$ python3 -q
>>> import numpy as np
>>> np.set_printoptions(precision=2, suppress=True, linewidth=100, sign=" ")
>>> F = np.load("dump.npy")
>>> print(F)
[[ 1 -3  1  1 -3 -1  0]
 [ 1  1 -1  2  1 -1  0]
 [-1 -1 -1 -3 -3  0  0]]
>>> Uu, s = np.linalg.svd(F)
Traceback (most recent call last):
  File "<python-input-4>", line 1, in <module>
    Uu, s = np.linalg.svd(F)
    ^^^^^
ValueError: too many values to unpack (expected 2)
>>> Uu, s, Vt = np.linalg.svd(F, full_matrices=False)
>>> print(np.round(Uu.T @ Uu, 2) + 0)
[[ 1.  0.  0.]
 [ 0.  1.  0.]
 [ 0.  0.  1.]]
>>> print(round(float(np.sqrt((s ** 2).sum())), 2), round(np.linalg.norm(F), 2))
7.21 7.21
>>> print(np.abs(Uu[:, 0]).round(6).argmax())
2
>>> print(s)
[ 5.68  4.06  1.82]
>>> ang = np.radians(15)
>>> R = np.eye(7)
>>> R[5, 5] = R[2, 2] = np.cos(ang)
>>> R[5, 2], R[2, 5] = -np.sin(ang), np.sin(ang)
>>> print(R)
[[ 1.    0.    0.    0.    0.    0.    0.  ]
 [ 0.    1.    0.    0.    0.    0.    0.  ]
 [ 0.    0.    0.97  0.    0.    0.26  0.  ]
 [ 0.    0.    0.    1.    0.    0.    0.  ]
 [ 0.    0.    0.    0.    1.    0.    0.  ]
 [ 0.    0.   -0.26  0.    0.    0.97  0.  ]
 [ 0.    0.    0.    0.    0.    0.    1.  ]]
>>> out = F @ R.T
>>> print(np.allclose(F @ F.T, out @ out.T))
True
>>> print(np.allclose(np.linalg.norm(F, axis=1), np.linalg.norm(out, axis=1)))
True
>>> out = np.array([[-2, 4], [-1, 4]])
>>> J = np.tile(out, (2, 2))
>>> print(J)
[[-2  4 -2  4]
 [-1  4 -1  4]
 [-2  4 -2  4]
 [-1  4 -1  4]]
>>> rk = np.linalg.matrix_rank(J)
>>> print(rk)
2
>>> ns = np.linalg.svd(J)[2][rk:].T
>>> print(np.round(J @ ns, 2) + 0)
[[ 0.  0.]
 [ 0.  0.]
 [ 0.  0.]
 [ 0.  0.]]
>>> print(np.allclose(J @ ns, 0))
True
>>> print(np.round(np.linalg.norm(J, 2) / np.linalg.norm(J), 2))
0.99
>>> print(np.argsort(-np.linalg.norm(J, axis=0).round(6), kind="stable")[:3])
[ 1  3  0]
>>> print((J - J.T) / 2)
[[ 0.   2.5  0.   2.5]
 [-2.5  0.  -2.5  0. ]
 [ 0.   2.5  0.   2.5]
 [-2.5  0.  -2.5  0. ]]
>>> print(round(float(np.abs(np.linalg.eigvals(J)).max()), 2))
6.47
>>> np.linalg.determinant(J)
Traceback (most recent call last):
  File "<python-input-30>", line 1, in <module>
    np.linalg.determinant(J)
    ^^^^^^^^^^^^^^^^^^^^^
AttributeError: module 'numpy.linalg' has no attribute 'determinant'
>>> M = np.load("case1.npy")
>>> print(M)
[[ 0.96  0.88  0.93  0.36 -0.77]
 [ 0.83 -0.87 -0.46 -0.95 -0.52]
 [ 0.35 -0.24 -0.4   0.44 -0.82]
 [ 1.    0.92  0.95 -0.54 -1.  ]
 [-0.97 -0.96 -0.94 -0.36  0.97]
 [ 0.83 -0.13 -0.09  0.2  -0.93]
 [ 0.49  0.86  0.86  0.24  0.18]
 [-0.48  0.05 -0.28  0.2  -0.1 ]
 [ 0.89 -0.86 -0.29 -0.93 -0.41]
 [-0.96 -0.99 -0.98 -0.42  0.86]
 [-0.98 -0.75 -0.78  0.66  0.99]
 [-0.99 -0.98 -0.94 -0.56  1.  ]
 [-0.92  0.3  -0.26  0.56  0.76]
 [ 0.1  -0.95 -0.8  -0.84  0.36]
 [ 0.98  0.94  0.94 -0.13 -0.98]
 [ 1.    0.35  0.79 -0.69 -0.99]
 [-0.81  0.66  0.51  0.65  0.92]
 [ 0.99  0.95  0.85  0.72 -1.  ]
 [ 0.54  0.9   0.69  0.66 -0.9 ]]
>>> rng = np.random.default_rng(23798)
>>> labels = rng.permutation(5)
>>> out = M[:, labels] * rng.choice([-1, 1], 5)
>>> print(out)
[[ 0.88  0.36  0.77  0.93 -0.96]
 [-0.87 -0.95  0.52 -0.46 -0.83]
 [-0.24  0.44  0.82 -0.4  -0.35]
 [ 0.92 -0.54  1.    0.95 -1.  ]
 [-0.96 -0.36 -0.97 -0.94  0.97]
 [-0.13  0.2   0.93 -0.09 -0.83]
 [ 0.86  0.24 -0.18  0.86 -0.49]
 [ 0.05  0.2   0.1  -0.28  0.48]
 [-0.86 -0.93  0.41 -0.29 -0.89]
 [-0.99 -0.42 -0.86 -0.98  0.96]
 [-0.75  0.66 -0.99 -0.78  0.98]
 [-0.98 -0.56 -1.   -0.94  0.99]
 [ 0.3   0.56 -0.76 -0.26  0.92]
 [-0.95 -0.84 -0.36 -0.8  -0.1 ]
 [ 0.94 -0.13  0.98  0.94 -0.98]
 [ 0.35 -0.69  0.99  0.79 -1.  ]
 [ 0.66  0.65 -0.92  0.51  0.81]
 [ 0.95  0.72  1.    0.85 -0.99]
 [ 0.9   0.66  0.9   0.69 -0.54]]
>>> Uu, _, Vt = np.linalg.svd(M.T @ out)
>>> print(labels)
[ 1  3  4  2  0]
>>> Ac = out - out.mean(axis=0)
>>> Uu, s, Vt = np.linalg.svd(Ac, full_matrices=False)
>>> print(np.searchsorted(np.cumsum(s ** 2) / (s ** 2).sum(), 0.9) + 1)
2
>>> print(np.linalg.matrix_rank(Ac))
5
>>> print((np.sign(Uu[:, 0]) == np.sign(Uu[0, 0])).astype(int))
[ 1  0  1  1  0  1  1  0  0  0  0  0  0  0  1  1  0  1  1]
>>> print(np.abs(Vt[-1]))
[ 0.61  0.1   0.21  0.69  0.32]
>>> print(np.round(s ** 2 / (s ** 2).sum(), 2) + 0)
[ 0.69  0.24  0.06  0.01  0.  ]
>>> print(np.abs(Vt[0]).argmax())
4
